In [1]: import numpy as np

In [2]: np.set_printoptions(precision=1, suppress=True, linewidth=100)

In [3]: m1 = np.load("dump.npy")

In [4]: m1
Out[4]: 
array([[-0.2,  0.3, -0.3, -1. ],
       [ 0.3,  1.2, -0.5, -1. ],
       [-0.3, -0.5, -0.8,  0.5],
       [-1. , -1. ,  0.5, -1.2]])

In [5]: left, s = np.linalg.svd(m1)
---------------------------------------------------------------------------
ValueError                                Traceback (most recent call last)
Cell In[5], line 1
----> 1 left, s = np.linalg.svd(m1)

ValueError: too many values to unpack (expected 2)

In [6]: left, s, vt = np.linalg.svd(m1, full_matrices=False)

In [7]: np.round(s / s[0], 1) + 0
Out[7]: array([1. , 1. , 0.5, 0. ])

In [8]: np.cumsum(s ** 2) / np.sum(s ** 2)
Out[8]: array([0.4, 0.9, 1. , 1. ])

In [9]: np.round(left.T @ left, 1) + 0
Out[9]: 
array([[1., 0., 0., 0.],
       [0., 1., 0., 0.],
       [0., 0., 1., 0.],
       [0., 0., 0., 1.]])

In [10]: np.round(left.T @ m1 @ vt.T, 1) + 0
Out[10]: 
array([[2., 0., 0., 0.],
       [0., 2., 0., 0.],
       [0., 0., 1., 0.],
       [0., 0., 0., 0.]])

In [11]: np.allclose(left * s @ vt, m1)
Out[11]: True

In [12]: left.shape, s.shape, vt.shape
Out[12]: ((4, 4), (4,), (4, 4))

In [13]: (s > 1e-8).sum()
Out[13]: np.int64(3)

In [14]: r = np.linalg.matrix_rank(m1)

In [15]: r
Out[15]: np.int64(3)

In [16]: ns = np.linalg.svd(m1)[2][r:].T

In [17]: print(np.round(m1 @ ns, 1) + 0)
[[0.]
 [0.]
 [0.]
 [0.]]

In [18]: ns[:, 0] / ns[np.abs(ns[:, 0]).round(6).argmax(), 0]
Out[18]: array([ 1. , -0.7, -0.2, -0.4])

In [19]: print(ns.shape)
(4, 1)

In [20]: mat = 3 * np.eye(4) + np.ones((4, 4))

In [21]: mat
Out[21]: 
array([[4., 1., 1., 1.],
       [1., 4., 1., 1.],
       [1., 1., 4., 1.],
       [1., 1., 1., 4.]])

In [22]: cov = m1.T @ m1

In [23]: print(np.allclose(cov, cov.T))
True

In [24]: np.trace(cov), (m1 ** 2).sum()
Out[24]: (np.float64(9.0), np.float64(9.0))

In [25]: print(cov)
[[ 1.3  1.5 -0.3  0.9]
 [ 1.5  2.8 -0.8 -0.6]
 [-0.3 -0.8  1.2 -0.2]
 [ 0.9 -0.6 -0.2  3.7]]

In [26]: np.linalg.matrix_rank(cov)
Out[26]: np.int64(3)

In [27]: np.round(np.linalg.svd(m1, compute_uv=False) ** 2, 1) + 0
Out[27]: array([4., 4., 1., 0.])

In [28]: vals, V = np.linalg.eigh(mat)

In [29]: V @ np.diag(vals) @ V.T
Out[29]: 
array([[4., 1., 1., 1.],
       [1., 4., 1., 1.],
       [1., 1., 4., 1.],
       [1., 1., 1., 4.]])

In [30]: np.round(V.T @ mat @ V, 1) + 0
Out[30]: 
array([[3., 0., 0., 0.],
       [0., 3., 0., 0.],
       [0., 0., 3., 0.],
       [0., 0., 0., 7.]])

In [31]: np.unique(vals.round(6) + 0, return_counts=True)[1]
Out[31]: array([3, 1])

In [32]: np.linalg.svd(mat, compute_uv=False)
Out[32]: array([7., 3., 3., 3.])

In [33]: (vals > 1e-8).sum(), (vals < -1e-8).sum()
Out[33]: (np.int64(4), np.int64(0))

In [34]: vals.sum(), np.trace(mat)
Out[34]: (np.float64(16.0), np.float64(16.0))

In [35]: np.abs(V[:, -1]).round(6).argmax()
Out[35]: np.int64(0)

In [36]: np.fft.fft(mat[0])
Out[36]: array([7.+0.j, 3.+0.j, 3.+0.j, 3.+0.j])

In [37]: print(np.allclose(mat @ mat.T, mat.T @ mat))
True

In [38]: J = np.load("test3.npy")

In [39]: J
Out[39]: 
array([[  4, -10,  -8],
       [ -2,   5,   4],
       [ -4,  10,   8],
       [  2,  -5,  -4]])

In [40]: x0 = np.array([2, 0, -2])

In [41]: a = np.maximum(J @ x0, 0)

In [42]: a
Out[42]: array([24,  0,  0, 12])

In [43]: print(np.tanh(J @ x0))
[ 1. -1. -1.  1.]

In [44]: J * (a > 1e-9)[:, None]
Out[44]: 
array([[  4, -10,  -8],
       [  0,   0,   0],
       [  0,   0,   0],
       [  2,  -5,  -4]])

In [45]: left, s = np.linalg.svd(J)
---------------------------------------------------------------------------
ValueError                                Traceback (most recent call last)
Cell In[45], line 1
----> 1 left, s = np.linalg.svd(J)

ValueError: too many values to unpack (expected 2)

In [46]: left, s, vt = np.linalg.svd(J, full_matrices=False)

In [47]: left.shape, s.shape, vt.shape
Out[47]: ((4, 3), (3,), (3, 3))

In [48]: np.abs(left[:, 0]).round(6).argmax()
Out[48]: np.int64(0)

In [49]: np.cumsum(s ** 2) / np.sum(s ** 2)
Out[49]: array([1., 1., 1.])

In [50]: np.round(vt @ vt.T, 1) + 0
Out[50]: 
array([[1., 0., 0.],
       [0., 1., 0.],
       [0., 0., 1.]])

In [51]: np.round(left.T @ left, 1) + 0
Out[51]: 
array([[1., 0., 0.],
       [0., 1., 0.],
       [0., 0., 1.]])

In [52]: round(float(np.sqrt((s ** 2).sum())), 1), round(np.linalg.norm(J), 1)
Out[52]: (21.2, np.float64(21.2))

In [53]: np.abs(vt[0])
Out[53]: array([0.3, 0.7, 0.6])

In [54]: print(np.round(s / s[0], 1) + 0)
[1. 0. 0.]

In [55]: (s > 1e-8).sum()
Out[55]: np.int64(1)

In [56]: feats = np.load("m.npy")

In [57]: feats
Out[57]: 
array([[ 4,  5,  6],
       [ 7,  8,  9],
       [10, 11, 12]])

In [58]: # rows and columns are dependent

In [59]: feats @ np.linalg.pinv(feats) @ feats
Out[59]: 
array([[ 4.,  5.,  6.],
       [ 7.,  8.,  9.],
       [10., 11., 12.]])

In [60]: np.linalg.lstsq(feats[:-1].T, feats[-1])[2]
Out[60]: np.int32(2)

In [61]: print(round(float(np.trace(np.linalg.pinv(feats) @ feats)), 1))
2.0

In [62]: print(np.abs(np.diag(np.linalg.qr(feats)[1])) > 1e-9)
[ True  True False]

In [63]: feats.mean(axis=0)
Out[63]: array([7., 8., 9.])

In [64]: np.count_nonzero(feats)
Out[64]: np.int64(9)

In [65]: np.abs(feats).max()
Out[65]: np.int64(12)

In [66]: np.diff(feats, axis=0)
Out[66]: 
array([[3, 3, 3],
       [3, 3, 3]])

In [67]: round(float(np.linalg.norm(feats)), 1)
Out[67]: 25.2

In [68]: feats.sum(axis=1)
Out[68]: array([15, 24, 33])

In [69]: feats.sum(axis=0)
Out[69]: array([21, 24, 27])

In [70]: feats.shape
Out[70]: (3, 3)

In [71]: feats - feats[0]
Out[71]: 
array([[0, 0, 0],
       [3, 3, 3],
       [6, 6, 6]])

In [72]: np.round(np.linalg.svd(feats, compute_uv=False), 1) + 0
Out[72]: array([25.2,  0.7,  0. ])

In [73]: r = np.linalg.matrix_rank(feats)

In [74]: r
Out[74]: np.int64(2)

In [75]: ns = np.linalg.svd(feats)[2][r:].T

In [76]: np.linalg.matrix_rank(feats.T @ feats), np.linalg.matrix_rank(feats @ feats.T)
Out[76]: (np.int64(2), np.int64(2))

In [77]: [int(np.linalg.matrix_rank(feats[:i])) for i in range(1, len(feats) + 1)]
Out[77]: [1, 2, 2]

In [78]: ns @ ns.T
Out[78]: 
array([[ 0.2, -0.3,  0.2],
       [-0.3,  0.7, -0.3],
       [ 0.2, -0.3,  0.2]])

In [79]: ns[:, 0] / ns[np.abs(ns[:, 0]).round(6).argmax(), 0]
Out[79]: array([-0.5,  1. , -0.5])

In [80]: A = np.load("sample16.npy")

In [81]: print(A)
[[49 56 42]
 [56 64 48]
 [42 48 36]]

In [82]: proj = np.triu(np.array([[-3, 3, -3], [2, -3, 3], [2, 1, 3]]), 1) + np.eye(3)

In [83]: Y = proj @ A @ np.linalg.inv(proj)

In [84]: np.trace(Y), np.trace(A)
Out[84]: (np.float64(149.0), np.int64(149))

In [85]: Y
Out[85]: 
array([[  91., -169.,  858.],
       [ 182., -338., 1716.],
       [  42.,  -78.,  396.]])

In [86]: proj @ A - A @ proj
Out[86]: 
array([[  42.,  -99.,   15.],
       [ 126.,  -24.,   84.],
       [   0., -126.,  -18.]])

In [87]: np.round(np.linalg.det(Y), 1)
Out[87]: np.float64(0.0)

In [88]: np.linalg.matrix_rank(Y)
Out[88]: np.int64(1)

In [89]: arr = np.loadtxt("arr.csv", delimiter=",")

In [90]: arr
Out[90]: 
array([[ 2.,  3.,  5.,  4.],
       [-1., -2.,  5., -3.],
       [-2., -1.,  0., -5.],
       [-5.,  2., -1., -4.]])

In [91]: arr.reshape(2, -1)
Out[91]: 
array([[ 2.,  3.,  5.,  4., -1., -2.,  5., -3.],
       [-2., -1.,  0., -5., -5.,  2., -1., -4.]])

In [92]: print(arr.reshape(-1, 2))
[[ 2.  3.]
 [ 5.  4.]
 [-1. -2.]
 [ 5. -3.]
 [-2. -1.]
 [ 0. -5.]
 [-5.  2.]
 [-1. -4.]]

In [93]: arr.ravel(order="F")
Out[93]: array([ 2., -1., -2., -5.,  3., -2., -1.,  2.,  5.,  5.,  0., -1.,  4., -3., -5., -4.])

In [94]: T = arr.reshape(4, 2, -1)

In [95]: np.einsum("ihd,ihd->ih", T, T)
Out[95]: 
array([[13., 41.],
       [ 5., 34.],
       [ 5., 25.],
       [29., 17.]])

In [96]: T[:, 0]
Out[96]: 
array([[ 2.,  3.],
       [-1., -2.],
       [-2., -1.],
       [-5.,  2.]])

In [97]: T.shape
Out[97]: (4, 2, 2)

In [98]: np.swapaxes(T, 1, 2)[3]
Out[98]: 
array([[-5., -1.],
       [ 2., -4.]])

In [99]: print(np.einsum("ihd,jhd->hij", T, T).shape)
(2, 4, 4)

In [100]: Y = arr / np.linalg.norm(arr, axis=1, keepdims=True)

In [101]: cov = Y @ Y.T

In [102]: (cov - 2 * np.eye(4)).round(6).argmax(axis=1)
Out[102]: array([1, 2, 3, 2])

In [103]: cov
Out[103]: 
array([[ 1. ,  0.1, -0.7, -0.5],
       [ 0.1,  1. ,  0.6,  0.2],
       [-0.7,  0.6,  1. ,  0.8],
       [-0.5,  0.2,  0.8,  1. ]])

In [104]: np.argwhere(np.triu(np.abs(cov) > 0.95, 1))
Out[104]: array([], shape=(0, 2), dtype=int64)

In [105]: vals, V = np.linalg.eigh(A)

In [106]: x0 = np.array([-1, -1, -2])

In [107]: x0 @ A @ x0
Out[107]: np.int64(729)

In [108]: np.round(np.linalg.eigvalsh(A[1:, 1:]), 1) + 0
Out[108]: array([  0., 100.])

In [109]: print(np.abs(A).sum(axis=1).max(), np.abs(vals).max())
168 149.0

In [110]: x0 @ A @ x0 / (x0 @ x0), round(float(vals[0]), 1), vals[-1]
Out[110]: (np.float64(121.5), 0.0, np.float64(149.0))

In [111]: print(round(np.linalg.norm(arr, 1), 1), round(float(np.linalg.norm(arr, np.inf)), 1))
16.0 14.0

In [112]: arr[2] @ arr[0]
Out[112]: np.float64(-27.0)

In [113]: round(float(np.linalg.norm(arr[2] - arr[0])), 1)
Out[113]: 11.7

In [114]: print(np.linalg.norm(arr, axis=1))
[7.3 6.2 5.5 6.8]

In [115]: round(float(np.linalg.norm(arr, "nuc")), 1)
Out[115]: 22.4
